% ipython --no-banner

In [1]: import numpy as np

In [2]: np.set_printoptions(precision=4, suppress=True, linewidth=120, sign=" ")

In [3]: s = 20 * 0.7 ** np.arange(4)

In [4]: rng = np.random.default_rng(32)

In [5]: feats = rng.normal(size=(18, 4)) * rng.permutation(s)

In [6]: feats
Out[6]: 
array([[  6.2367,  15.0279,  -0.2503,   9.1351],
       [ -4.4655, -36.5898,  16.4494,   6.6726],
       [-14.1751, -21.1787,  -6.0718,   4.7818],
       [  9.1027,   6.1531,  -4.2432,   6.5431],
       [ -1.5241,   3.6573,  -6.529 , -16.8953],
       [  8.8025,  -6.399 ,   1.1592,  -8.4113],
       [ -3.7378,  -7.074 ,   6.4481,  17.0596],
       [  3.7228, -11.0777,  27.4037,  11.7508],
       [  6.471 , -10.9445,  -2.3846,   8.5273],
       [-11.9322, -15.4928,   3.9153,  33.9018],
       [  2.9076, -20.7395, -11.9323,  13.7093],
       [ -5.5671,  -6.8911,  19.2446,   0.8429],
       [ -2.4463, -15.6553,  12.9659,  18.4597],
       [ -4.6299, -28.3077,  -1.1865,  19.2676],
       [  3.1292, -24.2877,   3.283 ,  10.7583],
       [ -0.2109,   3.3109,   0.0145,  -7.055 ],
       [ -4.5513, -27.3797, -11.7306, -24.3314],
       [  2.9941,   9.549 ,   0.4946,   5.939 ]])

In [7]: idx = feats[:, 0] > np.median(feats[:, 0])

In [8]: u = feats[idx].mean(axis=0) - feats[~idx].mean(axis=0)

In [9]: np.argsort(-np.abs(u).round(6), kind="stable")
Out[9]: array([ 1,  0,  2,  3])

In [10]: idx.astype(int)
Out[10]: array([ 1,  0,  0,  1,  0,  1,  0,  1,  1,  0,  1,  0,  0,  0,  1,  1,  0,  1])

In [11]: u
Out[11]: array([10.6872, 12.8338, -2.2178, -0.9847])

In [12]: Xc = feats - feats.mean(axis=0)

In [13]: V = np.linalg.svd(Xc)[2][:3]

In [14]: Y = Xc - Xc @ V.T @ V

In [15]: np.round(np.cov(Xc @ V.T, rowvar=False), 4) + 0
Out[15]: 
array([[ 251.8784,    0.    ,    0.    ],
       [   0.    ,  177.5707,    0.    ],
       [   0.    ,    0.    ,   89.1929]])

In [16]: round(float(np.linalg.norm(Y) / np.linalg.norm(Xc)), 4)
Out[16]: 0.238

In [17]: (Xc @ V.T).std(axis=0)
Out[17]: array([ 15.4235,  12.9501,   9.1781])

In [18]: np.diag(V.T @ V)
Out[18]: array([ 0.0621,  0.9418,  0.9994,  0.9967])

In [19]: basis = feats[[3, 11]].astype(float)

In [20]: for _ in range(5):
    ...:     idx = np.linalg.norm(feats[:, None] - basis, axis=-1).argmin(axis=1)
    ...:     basis = np.array([feats[idx == j].mean(axis=0) for j in range(2)])
    ...: 

In [21]: idx
Out[21]: array([ 0,  1,  1,  0,  0,  0,  1,  1,  0,  1,  1,  1,  1,  1,  1,  0,  0,  0])

In [22]: basis[1] - basis[0]
Out[22]: array([ -7.1345, -17.8513,   9.9856,  17.039 ])

In [23]: np.abs(basis[1] - basis[0]).argmax()
Out[23]: np.int64(1)

In [24]: basis
Out[24]: 
array([[  3.4151,  -0.8781,  -2.9337,  -3.3186],
       [ -3.7194, -18.7294,   7.0519,  13.7204]])

In [25]: cov = np.cov(feats, rowvar=False)

In [26]: np.polyfit(feats[:, 3], feats[:, 2], 1)
Out[26]: array([ 0.2486,  1.0855])

In [27]: np.corrcoef(feats.T)
Out[27]: 
array([[ 1.    ,  0.4783, -0.0583, -0.1779],
       [ 0.4783,  1.    , -0.0849, -0.16  ],
       [-0.0583, -0.0849,  1.    ,  0.3241],
       [-0.1779, -0.16  ,  0.3241,  1.    ]])

In [28]: round(float(np.corrcoef(feats[:, 3], feats[:, 2])[0, 1]), 4)
Out[28]: 0.3241

In [29]: np.linalg.eigvalsh(cov)[::-1]
Out[29]: array([ 251.8784,  177.5707,   89.1929,   31.1531])

In [30]: J = np.array([[0.5, 1.0, 0.2, 0.3, -0.1, -0.2, 1.5, -0.4, 0.8],
    ...:     [-0.1, 1.3, 0.7, -0.6, 1.3, 2.6, -0.3, 1.3, -1.3],
    ...:     [0.4, 0.3, -1.1, 0.3, -1.8, -0.2, -0.4, -0.1, 1.1],
    ...:     [0.5, -0.4, 0.5, 0.1, -1.0, 1.5, 0.1, -1.4, 0.5],
    ...:     [0.9, 0.1, 0.1, 0.4, 0.6, -0.3, -0.7, 0.5, 1.2],
    ...:     [0.6, 0.2, 0.2, -0.9, -0.1, 0.3, -1.9, 0.5, 1.9],
    ...:     [0.7, -0.2, 1.1, -0.5, 0.1, -0.3, 0.9, -1.9, -2.7],
    ...:     [0.2, -2.0, 1.5, -1.3, -2.6, 0.8, -0.8, -0.6, -1.5]])

In [31]: J[:, 4] *= 10

In [32]: J
Out[32]: 
array([[  0.5,   1. ,   0.2,   0.3,  -1. ,  -0.2,   1.5,  -0.4,   0.8],
       [ -0.1,   1.3,   0.7,  -0.6,  13. ,   2.6,  -0.3,   1.3,  -1.3],
       [  0.4,   0.3,  -1.1,   0.3, -18. ,  -0.2,  -0.4,  -0.1,   1.1],
       [  0.5,  -0.4,   0.5,   0.1, -10. ,   1.5,   0.1,  -1.4,   0.5],
       [  0.9,   0.1,   0.1,   0.4,   6. ,  -0.3,  -0.7,   0.5,   1.2],
       [  0.6,   0.2,   0.2,  -0.9,  -1. ,   0.3,  -1.9,   0.5,   1.9],
       [  0.7,  -0.2,   1.1,  -0.5,   1. ,  -0.3,   0.9,  -1.9,  -2.7],
       [  0.2,  -2. ,   1.5,  -1.3, -26. ,   0.8,  -0.8,  -0.6,  -1.5]])

In [33]: def softmax(z):
    ...:     e = np.exp(z - z.max(axis=-1, keepdims=True))
    ...:     return e / e.sum(axis=-1, keepdims=True)
    ...: 

In [34]: np.round(softmax(J[7]), 4) + 0
Out[34]: array([ 0.1278,  0.0142,  0.4689,  0.0285,  0.    ,  0.2329,  0.047 ,  0.0574,  0.0233])

In [35]: np.round(softmax(J[7] + 2), 4) + 0
Out[35]: array([ 0.1278,  0.0142,  0.4689,  0.0285,  0.    ,  0.2329,  0.047 ,  0.0574,  0.0233])

In [36]: np.round(softmax(10 * J[7]), 4) + 0
Out[36]: array([ 0.    ,  0.    ,  0.9991,  0.    ,  0.    ,  0.0009,  0.    ,  0.    ,  0.    ])

In [37]: S = J @ J.T / np.sqrt(9)

In [38]: softmax(S)[7] @ J
Out[38]: array([  0.2,  -2. ,   1.5,  -1.3, -26. ,   0.8,  -0.8,  -0.6,  -1.5])

In [39]: softmax(S).round(6).argmax(axis=1)
Out[39]: array([ 7,  1,  7,  7,  1,  7,  6,  7])
